% python3 -q
>>> import numpy as np
>>> np.set_printoptions(precision=2, suppress=True, linewidth=100)
>>> arr = np.array([[1.0, 0.0, 3.0, 1.0, 2.0],
...     [2.0, 3.0, 3.0, 2.0, 3.0],
...     [0.0, 0.0, 3.0, 3.0, 2.0],
...     [0.0, 0.0, -2.0, 1.0, 3.0],
...     [0.0, 0.0, 2.0, -5.0, 2.0]])
>>> P = np.triu(np.array([[-4, 8, 5, -2, -4],
...     [-3, 1, 6, 5, 8],
...     [-1, -7, 2, 9, -1],
...     [-3, -8, -3, 4, -2],
...     [-6, -3, 3, 0, -7]]), 1) + np.eye(5)
>>> other = P @ arr @ np.linalg.inv(P)
>>> print(np.trace(other), np.trace(arr))
10.0 10.0
>>> print(np.round(np.linalg.det(arr), 2))
291.0
>>> print(np.allclose(arr, arr.T))
False
>>> print(round(np.abs(np.linalg.eigvals(arr)).max(), 2))
4.62
>>> print((arr + arr.T) / 2)
[[ 1.   1.   1.5  0.5  1. ]
 [ 1.   3.   1.5  1.   1.5]
 [ 1.5  1.5  3.   0.5  2. ]
 [ 0.5  1.   0.5  1.  -1. ]
 [ 1.   1.5  2.  -1.   2. ]]
>>> print(np.sort(np.abs(np.linalg.eigvals(arr))))
[1.   3.   4.54 4.62 4.62]
>>> A = np.load("run1.npy")
>>> print(A)
[[ -5.   5.  -5.   5.]
 [-14.  18. -13.   9.]
 [-18.  21. -16.  13.]
 [-14.  13. -13.  14.]]
>>> other = np.array([[-4, -1], [-9, -9]])
>>> cent = np.kron(other, A)
>>> print(cent)
[[  20.  -20.   20.  -20.    5.   -5.    5.   -5.]
 [  56.  -72.   52.  -36.   14.  -18.   13.   -9.]
 [  72.  -84.   64.  -52.   18.  -21.   16.  -13.]
 [  56.  -52.   52.  -56.   14.  -13.   13.  -14.]
 [  45.  -45.   45.  -45.   45.  -45.   45.  -45.]
 [ 126. -162.  117.  -81.  126. -162.  117.  -81.]
 [ 162. -189.  144. -117.  162. -189.  144. -117.]
 [ 126. -117.  117. -126.  126. -117.  117. -126.]]
>>> print(round(np.linalg.norm(cent, 2), 2), round(float(np.linalg.norm(other, 2) * np.linalg.norm(A, 2)), 2))
694.78 694.78
>>> print(np.linalg.matrix_rank(cent))
6
>>> print(np.einsum("ii->", A))
11.0
>>> print(np.round(np.linalg.eigvals(A), 2) + 0)
[0. 1. 5. 5.]
>>> print(round(float(np.linalg.det(A[::-1])), 2))
-0.0
>>> rk = np.linalg.matrix_rank(A)
>>> print(rk)
3
>>> null = np.linalg.svd(A)[2][rk:].T
>>> print(null[:, 0] / null[np.abs(null[:, 0]).round(6).argmax(), 0])
[1. 1. 1. 1.]
>>> print([int(np.linalg.matrix_rank(np.delete(A, i, axis=0))) for i in range(4)])
[3, 3, 3, 3]
>>> print(np.linalg.matrix_rank(A.T @ A), np.linalg.matrix_rank(A @ A.T))
3 3
>>> print(null @ null.T)
[[0.25 0.25 0.25 0.25]
 [0.25 0.25 0.25 0.25]
 [0.25 0.25 0.25 0.25]
 [0.25 0.25 0.25 0.25]]
>>> print(np.round(A @ null, 2) + 0)
[[0.]
 [0.]
 [0.]
 [0.]]
>>> Q, Rm = np.linalg.qr(arr)
>>> print(np.abs(np.diag(Rm)))
[2.24 1.34 4.12 5.87 4.01]
>>> print(Q.shape, Rm.shape)
(5, 5) (5, 5)
>>> print(np.round(Q.T @ Q, 2) + 0)
[[1. 0. 0. 0. 0.]
 [0. 1. 0. 0. 0.]
 [0. 0. 1. 0. 0.]
 [0. 0. 0. 1. 0.]
 [0. 0. 0. 0. 1.]]
>>> print(Q)
[[-0.45 -0.89  0.    0.    0.  ]
 [-0.89  0.45  0.    0.    0.  ]
 [-0.   -0.   -0.73 -0.6   0.33]
 [-0.   -0.    0.49 -0.11  0.87]
 [-0.   -0.   -0.49  0.79  0.37]]
>>> print(Rm.round(2) + 0)
[[-2.24 -2.68 -4.02 -2.24 -3.58]
 [ 0.    1.34 -1.34  0.   -0.45]
 [ 0.    0.   -4.12  0.73 -0.97]
 [ 0.    0.    0.   -5.87  0.05]
 [ 0.    0.    0.    0.    4.01]]
>>> print(round(float(abs(Rm[0, 0])), 2), round(float(np.linalg.norm(arr[:, 0])), 2))
2.24 2.24
